$ python3 -q
>>> import numpy as np
>>> from numpy import linalg as LA
>>> np.set_printoptions(suppress=True, linewidth=160)
>>> F = np.load("case17.npy")
>>> print(F)
[[-1  0]
 [ 0 -3]]
>>> vec = np.array([3, 4])
>>> target = F @ vec
>>> b, lr = np.zeros(2), 1 / LA.norm(F, 2) ** 2
>>> for i in range(6):
...     b -= lr * F.T @ (F @ b - target)
...     if i % 1 == 0: print(i, round(LA.norm(F @ b - target), 1))
... 
0 2.7
1 2.4
2 2.1
3 1.9
4 1.7
5 1.5
>>> print(b.round(1))
[1.5 4. ]
>>> print(round(float(LA.cond(F)), 1))
3.0
>>> w, evecs = LA.eig(F)
>>> print(np.round(np.sort(LA.eigvals(F @ F)), 1))
[1. 9.]
>>> print(np.round(np.sort(LA.eigvals(F.T)), 1))
[-3. -1.]
>>> w, evecs = LA.eigh(F)
>>> vec = np.array([1, 0])
>>> print((np.sign(evecs[:, -1].round(6)) == np.sign(evecs[0, -1].round(6))).astype(int))
[1 0]
>>> print(evecs * np.maximum(w, 0) @ evecs.T)
[[0. 0.]
 [0. 0.]]
>>> print(np.round(LA.eigvalsh(F[1:, 1:]), 1))
[-3.]
>>> print(vec @ F @ vec / (vec @ vec), w[0], w[-1])
-1.0 -3.0 -1.0
>>> print(evecs * np.abs(w) @ evecs.T)
[[1. 0.]
 [0. 3.]]
>>> w, evecs = LA.eigh(F)
>>> print(np.round(LA.eigvalsh(F @ F), 1))
[1. 9.]
>>> print((w > 1e-8).sum(), (w < -1e-8).sum())
0 2
>>> print(w)
[-3. -1.]
>>> print(np.abs(evecs[:, -1]))
[1. 0.]
>>> print(w.sum(), np.trace(F))
-4.0 -4
>>> mat = np.loadtxt("sample18.csv", delimiter=",")
>>> print(mat)
[[-1.  0.  0.]
 [ 0.  2.  3.]
 [ 1. -1. -1.]
 [-1.  0.  0.]]
>>> P = mat @ LA.solve(mat.T @ mat, mat.T)
>>> print(np.round(np.diag(P), 1))
[0.5 1.  1.  0.5]
>>> print(np.round(LA.eigvalsh(P), 1))
[0. 1. 1. 1.]
>>> print(np.round((np.eye(4) - P) @ mat, 1) + 0)
[[0. 0. 0.]
 [0. 0. 0.]
 [0. 0. 0.]
 [0. 0. 0.]]
